>>> import numpy as np
>>> np.set_printoptions(precision=3, suppress=True, linewidth=120)
>>> tidy = lambda a: np.round(a, 3) + 0
>>> M = np.load("out17.npy")
>>> M
array([[-2., -3., -3.,  0., -3.],
       [-3., -2., -3.,  0., -3.],
       [-3., -3., -2.,  0., -3.],
       [ 0.,  0.,  0., -2.,  0.],
       [-3., -3., -3.,  0., -2.]])
>>> evals, vecs = np.linalg.eigh(M)
>>> tidy(vecs.T @ M @ vecs)
array([[-11.,   0.,   0.,   0.,   0.],
       [  0.,  -2.,   0.,   0.,   0.],
       [  0.,   0.,   1.,   0.,   0.],
       [  0.,   0.,   0.,   1.,   0.],
       [  0.,   0.,   0.,   0.,   1.]])
>>> print(tidy(np.linalg.svd(M, compute_uv=False)))
[11.  2.  1.  1.  1.]
>>> evals.sum(), np.trace(M)
(np.float64(-10.0), np.float64(-10.0))
>>> tidy(vecs.T @ vecs)
array([[1., 0., 0., 0., 0.],
       [0., 1., 0., 0., 0.],
       [0., 0., 1., 0., 0.],
       [0., 0., 0., 1., 0.],
       [0., 0., 0., 0., 1.]])
>>> tidy(vecs @ np.diag(evals) @ vecs.T)
array([[-2., -3., -3.,  0., -3.],
       [-3., -2., -3.,  0., -3.],
       [-3., -3., -2.,  0., -3.],
       [ 0.,  0.,  0., -2.,  0.],
       [-3., -3., -3.,  0., -2.]])
>>> print(np.unique(evals.round(6) + 0, return_counts=True)[1])
[1 1 3]
>>> feats = np.loadtxt("dump.csv", delimiter=",")
>>> tidy(feats)
array([[0.3  , 0.2  , 0.2  , 0.2  , 0.1  ],
       [0.222, 0.333, 0.111, 0.222, 0.111],
       [0.125, 0.125, 0.375, 0.25 , 0.125],
       [0.4  , 0.   , 0.2  , 0.2  , 0.2  ],
       [0.167, 0.167, 0.333, 0.167, 0.167]])
>>> vec = np.array([-5, -7, 7, -4, -3])
>>> target = feats @ vec
>>> tidy(target)
array([-2.6  , -3.889, -0.25 , -2.   , -0.833])
>>> tidy(np.linalg.solve(feats, 5 * target))
array([-25., -35.,  35., -20., -15.])
>>> tidy(np.linalg.solve(feats.T, feats[2]))
array([0., 0., 1., 0., 0.])
>>> t3 = np.stack([feats, -2 * feats, feats[::-1]])
>>> t3.shape
(3, 5, 5)
>>> (t3 @ feats.T).shape
(3, 5, 5)
>>> np.linalg.matrix_rank(t3.reshape(3, -1))
np.int64(2)
>>> tidy(np.linalg.det(feats[::-1]))
np.float64(0.0)
>>> print(tidy(np.linalg.eigvals(feats)))
[1.   +0.j    0.008+0.105j 0.008-0.105j 0.096+0.j    0.263+0.j   ]
>>> tidy(np.linalg.det(2 * feats)), tidy(np.linalg.det(feats))
(np.float64(0.009), np.float64(0.0))
>>> np.einsum("ii->", feats)
np.float64(1.375)
>>> hat = np.triu(np.array([[2, -1, 1, 3, -2],
...     [3, -1, 3, 0, 1],
...     [1, 2, -1, -3, -3],
...     [3, 2, 0, 2, 3],
...     [2, 1, -3, -3, 0]]), 1) + np.eye(5)
>>> Y = hat @ feats @ np.linalg.inv(hat)
>>> tidy(np.trace(Y)), np.trace(feats)
(np.float64(1.375), np.float64(1.375))
>>> theta = np.radians(30)
>>> R = np.eye(5)
>>> R[0, 0] = R[4, 4] = np.cos(theta)
>>> R[0, 4], R[4, 0] = -np.sin(theta), np.sin(theta)
>>> tidy(R)
array([[ 0.866,  0.   ,  0.   ,  0.   , -0.5  ],
       [ 0.   ,  1.   ,  0.   ,  0.   ,  0.   ],
       [ 0.   ,  0.   ,  1.   ,  0.   ,  0.   ],
       [ 0.   ,  0.   ,  0.   ,  1.   ,  0.   ],
       [ 0.5  ,  0.   ,  0.   ,  0.   ,  0.866]])
>>> Y = feats @ R.T
>>> np.allclose(np.linalg.norm(feats, axis=1), np.linalg.norm(Y, axis=1))
True
>>> tidy(np.abs(Y - feats).max(axis=0))
array([0.154, 0.   , 0.   , 0.   , 0.173])
>>> np.allclose(feats @ feats.T, Y @ Y.T)
True
>>> tidy(Y)
array([[0.21 , 0.2  , 0.2  , 0.2  , 0.237],
       [0.137, 0.333, 0.111, 0.222, 0.207],
       [0.046, 0.125, 0.375, 0.25 , 0.171],
       [0.246, 0.   , 0.2  , 0.2  , 0.373],
       [0.061, 0.167, 0.333, 0.167, 0.228]])
>>> basis = 3 * np.array([[0.6, -0.2, -0.5, 1.1, -0.8], [-0.7, 1.2, -0.6, -1.3, 0.3]])
>>> rng = np.random.default_rng(16)
>>> labels = rng.integers(0, 2, 22)
>>> A = basis[labels] + rng.normal(size=(22, 5))
>>> tidy(A)
array([[-2.804,  3.736, -2.715, -4.091,  2.02 ],
       [-1.53 ,  4.172, -1.455, -4.075, -0.968],
       [-1.109,  2.093, -1.584, -4.008,  1.037],
       [ 2.052, -0.934, -0.599,  2.015, -1.608],
       [-3.792,  4.786, -2.309, -3.526,  2.408],
       [-0.363, -0.915, -0.927,  4.199, -1.042],
       [-1.494,  4.114, -1.694, -3.634,  0.971],
       [ 2.792, -0.441, -0.831,  4.916, -1.23 ],
       [ 1.456, -0.703, -0.765,  2.658, -4.231],
       [-3.111,  4.139, -2.011, -4.257,  1.647],
       [ 0.748,  1.665, -1.477,  2.976, -0.363],
       [ 0.711, -1.097, -1.589,  2.34 , -2.74 ],
       [ 2.383, -0.431, -1.549,  4.288, -0.513],
       [-0.537,  1.507, -0.429, -3.124,  1.308],
       [ 0.817, -1.052, -1.71 ,  1.907, -1.166],
       [-1.209,  3.587, -2.748, -2.554,  1.541],
       [-1.037,  3.181,  0.596, -4.039,  2.855],
       [-0.205, -0.292, -1.417,  0.778, -3.045],
       [ 0.575, -2.007, -2.254,  2.13 , -2.074],
       [-1.635,  3.869, -2.629, -4.382,  2.578],
       [ 1.455, -0.621, -2.088,  3.827, -1.515],
       [ 2.596, -0.174, -0.79 ,  3.087, -1.779]])
>>> basis = A[[12, 13]].astype(float)
>>> for _ in range(7):
...     labels = np.linalg.norm(A[:, None] - basis, axis=-1).argmin(axis=1)
...     basis = np.array([A[labels == j].mean(axis=0) for j in range(2)])
... 
>>> labels
array([1, 1, 1, 0, 1, 0, 1, 0, 0, 1, 0, 0, 0, 1, 0, 1, 1, 0, 0, 1, 0, 0])
>>> np.abs(basis[1] - basis[0]).argmax()
np.int64(3)
